$ python3 -q
>>> import numpy as np
>>> from numpy import linalg as LA
>>> np.set_printoptions(precision=2, suppress=True, linewidth=200, legacy="1.25")
>>> K = np.loadtxt("block11.csv", delimiter=",")
>>> print(K)
[[  0.71 -13.83 -14.77  13.89]
 [  0.63 -12.49 -16.29  12.51]
 [  0.44 -12.76 -13.85  12.43]
 [  0.39 -12.47 -14.37  11.1 ]
 [  0.82 -12.62 -14.92  12.84]
 [  0.62 -11.37 -17.27  12.84]
 [ -0.23 -12.28 -14.48   9.87]
 [ -0.48 -12.44 -13.88  12.35]
 [  0.4  -12.27 -16.11  12.25]
 [  0.2  -12.14 -13.93   9.98]
 [ -0.94 -11.63 -15.55  12.38]
 [  0.84 -11.6  -15.78  12.25]
 [  1.81 -14.03 -13.02  10.33]
 [  0.85 -11.68 -16.1   11.93]
 [ -1.72 -12.35 -13.85  11.97]
 [ -0.11 -10.89 -15.03  12.72]
 [ -0.24 -11.82 -13.97  12.8 ]
 [  0.42 -13.55 -14.12  11.68]
 [ -1.37 -12.69 -14.56  13.11]
 [ -0.28 -13.48 -13.62  14.04]
 [ -0.87 -10.37 -14.39  11.99]
 [ -0.54 -12.13 -15.7   12.74]
 [ -1.49 -11.38 -15.78  12.61]
 [  0.09 -11.69 -15.2   11.92]
 [  0.64 -11.57 -14.77  13.54]
 [  2.32 -12.36 -15.06  12.55]
 [  0.52 -11.61 -12.84  12.94]
 [  0.17 -12.3  -14.43  10.43]
 [  0.8  -11.23 -14.61  12.52]
 [ -0.2  -13.96 -14.99  13.43]
 [ -0.4  -12.28 -14.51  11.75]
 [  1.27 -11.9  -14.29  12.56]
 [  2.15 -11.62 -14.35  12.7 ]]
>>> Uu, s, Vh = LA.svd(K, full_matrices=False)
>>> print(np.abs(Vh[0]))
[0.01 0.54 0.65 0.54]
>>> print(np.abs(Uu[:, 0]).round(6).argmax())
0
>>> print(s)
[130.7    5.95   5.28   4.81]
>>> print(np.round(Uu.T @ Uu, 2) + 0)
[[1. 0. 0. 0.]
 [0. 1. 0. 0.]
 [0. 0. 1. 0.]
 [0. 0. 0. 1.]]
>>> print(np.cumsum(s ** 2) / np.sum(s ** 2))
[0.99 1.   1.   1.  ]
>>> A2 = np.c_[K[:, :2] @ np.array([[1, -1], [-1, 2]]), np.array([5, 2, 1, 5, 4, 5, 5, 3, 3, 1, 1, 3, 2, 0, 3, 3, 0, 5, 4, 3, 2, 3, 4, 1, 5, 5, 5, 3, 3, 0, 3, 5, 0])]
>>> print(A2)
[[ 14.54 -28.37   5.  ]
 [ 13.12 -25.61   2.  ]
 [ 13.2  -25.96   1.  ]
 [ 12.86 -25.33   5.  ]
 [ 13.44 -26.06   4.  ]
 [ 11.99 -23.36   5.  ]
 [ 12.05 -24.33   5.  ]
 [ 11.96 -24.4    3.  ]
 [ 12.67 -24.94   3.  ]
 [ 12.34 -24.48   1.  ]
 [ 10.69 -22.32   1.  ]
 [ 12.44 -24.04   3.  ]
 [ 15.84 -29.87   2.  ]
 [ 12.53 -24.21   0.  ]
 [ 10.63 -22.98   3.  ]
 [ 10.78 -21.67   3.  ]
 [ 11.58 -23.4    0.  ]
 [ 13.97 -27.52   5.  ]
 [ 11.32 -24.01   4.  ]
 [ 13.2  -26.68   3.  ]
 [  9.5  -19.87   2.  ]
 [ 11.59 -23.72   3.  ]
 [  9.89 -21.27   4.  ]
 [ 11.78 -23.47   1.  ]
 [ 12.21 -23.78   5.  ]
 [ 14.68 -27.04   5.  ]
 [ 12.13 -23.74   5.  ]
 [ 12.47 -24.77   3.  ]
 [ 12.03 -23.26   3.  ]
 [ 13.76 -27.72   0.  ]
 [ 11.88 -24.16   3.  ]
 [ 13.17 -25.07   5.  ]
 [ 13.77 -25.39   0.  ]]
>>> print(LA.norm(LA.qr(K)[0].T @ A2, axis=0) ** 2 / ((A2 ** 2).sum(axis=0) + 1e-12))
[1.   1.   0.76]
>>> print(LA.matrix_rank(A2))
3
>>> cov = np.cov(K, rowvar=False)
>>> print(np.argwhere(np.triu(np.abs(np.corrcoef(K.T)) > 0.8, 1)))
[]
>>> print(cov)
[[ 0.89 -0.11  0.01 -0.04]
 [-0.11  0.73 -0.26 -0.01]
 [ 0.01 -0.26  0.92 -0.19]
 [-0.04 -0.01 -0.19  1.01]]
>>> print(cov.shape)
(4, 4)
>>> print(np.argsort(-K.std(axis=0).round(6), kind="stable"))
[3 2 0 1]
>>> print(np.corrcoef(K.T))
[[ 1.   -0.13  0.01 -0.04]
 [-0.13  1.   -0.31 -0.01]
 [ 0.01 -0.31  1.   -0.2 ]
 [-0.04 -0.01 -0.2   1.  ]]
>>> print(LA.matrix_rank(K, rtol=0.1))
1
>>> print(LA.cond(K) > 100)
False
>>> print(np.abs(LA.svd(K)[2][-1]))
[0.41 0.36 0.34 0.76]
>>> mat = np.loadtxt("w.csv", delimiter=",")
>>> print(mat)
[[-2.  1. -1.]
 [ 1. -1.  0.]
 [-1. -2. -2.]]
>>> Uu, s, Vh = LA.svd(mat)
>>> print(np.argmax(s[:-1] / (s[1:] + 1e-6)) + 1)
2
>>> A2 = Uu[:, :2] @ np.diag(s[:2]) @ Vh[:2]
>>> print(LA.matrix_rank(mat, rtol=0.05))
2
>>> print(np.round(LA.norm(mat - A2) / LA.norm(mat), 2))
0.03
>>> print(A2)
[[-2.03  0.97 -0.96]
 [ 0.94 -1.05  0.07]
 [-0.99 -1.99 -2.02]]
>>> M = np.loadtxt("run6.csv", delimiter=",")
>>> print(M)
[[ 0.01  0.05  0.02 -0.01  0.02  0.03  0.05]
 [ 0.05  0.34  0.15 -0.05  0.15  0.24  0.34]
 [ 0.02  0.15  0.06 -0.02  0.06  0.1   0.15]
 [-0.01 -0.05 -0.02  0.01 -0.02 -0.03 -0.05]
 [ 0.02  0.15  0.06 -0.02  0.06  0.1   0.15]
 [ 0.03  0.24  0.1  -0.03  0.1   0.17  0.24]
 [ 0.05  0.34  0.15 -0.05  0.15  0.24  0.34]]
>>> print([round(float(x), 2) for x in LA.svd(M, compute_uv=False)[:3]])
[1.0, 0.0, 0.0]
>>> rk = LA.matrix_rank(M)
>>> print(rk)
1
>>> null = LA.svd(M)[2][rk:].T
>>> print([int(LA.matrix_rank(np.delete(M, i, axis=0))) for i in range(7)])
[1, 1, 1, 1, 1, 1, 1]
>>> print([int(LA.matrix_rank(M[:i])) for i in range(1, len(M) + 1)])
[1, 1, 1, 1, 1, 1, 1]
>>> J = np.load("dump.npy")
>>> print(J)
[[ 3. -2.  0.  0.  0.  0.]
 [-2.  1. -2.  0.  0.  0.]
 [ 0. -2.  2. -2.  0.  0.]
 [ 0.  0. -2. -3. -2.  0.]
 [ 0.  0.  0. -2. -1. -2.]
 [ 0.  0.  0.  0. -2.  3.]]
>>> A2 = J[0, 0] * J[1:] - np.outer(J[1:, 0], J[0])
>>> print(A2)
[[ 0. -1. -6.  0.  0.  0.]
 [ 0. -6.  6. -6.  0.  0.]
 [ 0.  0. -6. -9. -6.  0.]
 [ 0.  0.  0. -6. -3. -6.]
 [ 0.  0.  0.  0. -6.  9.]]
>>> print(J[:, 0] / J[0, 0])
[ 1.   -0.67  0.    0.    0.    0.  ]
>>> print(np.flatnonzero(~A2.round(6).any(axis=1)))
[]
>>> x0 = np.array([7, -9, -8, 7, -8, -7])
>>> y = J @ x0
>>> c, lr = np.zeros(6), 1 / LA.norm(J, 2) ** 2
>>> for i in range(5):
...     c -= lr * J.T @ (J @ c - y)
...     if i % 1 == 0: print(i, round(LA.norm(J @ c - y), 2))
... 
0 24.81
1 16.84
2 11.8
3 8.72
4 6.95
>>> print(c)
[ 9.88 -2.39 -6.12  0.81 -1.27 -2.76]
>>> print(round(float(LA.cond(J)), 2))
11.62
>>> data = np.loadtxt("a.csv", delimiter=",")
>>> print(data)
[[ 15.38  35.78 -29.89   8.52  23.83  16.08]
 [-17.26 -33.54   7.06  36.87 -11.26  16.26]
 [-30.61 -24.28  15.91  13.4   23.8    1.96]
 [-18.55 -31.39   6.53  38.87 -11.92  17.68]
 [-30.58 -22.98  16.53  15.16  25.36  -0.67]
 [-30.69 -23.61  15.97  13.11  24.87   0.83]
 [-17.29 -34.96   7.24  38.5  -11.27  15.97]
 [-18.74 -34.29   6.04  39.51 -11.21  17.14]
 [ 16.43  33.83 -29.47   9.89  23.87  14.09]
 [ 16.27  34.77 -31.03  11.23  25.27  15.16]
 [ 15.99  33.78 -27.86  10.63  24.84  16.36]
 [-30.02 -24.72  16.57  14.2   24.62   0.32]
 [-30.65 -24.47  16.24  13.92  23.5    0.86]]
>>> rng = np.random.default_rng(642487)
>>> labels = rng.permutation(6)
>>> print(labels)
[2 1 3 0 4 5]
>>> A2 = J[labels][:, labels]
>>> print(np.diag(A2))
[ 2.  1. -3.  3. -1.  3.]
>>> print(np.trace(A2))
5.0
>>> print(A2)
[[ 2. -2. -2.  0.  0.  0.]
 [-2.  1.  0. -2.  0.  0.]
 [-2.  0. -3.  0. -2.  0.]
 [ 0. -2.  0.  3.  0.  0.]
 [ 0.  0. -2.  0. -1. -2.]
 [ 0.  0.  0.  0. -2.  3.]]
>>> print(np.allclose(A2, J))
False
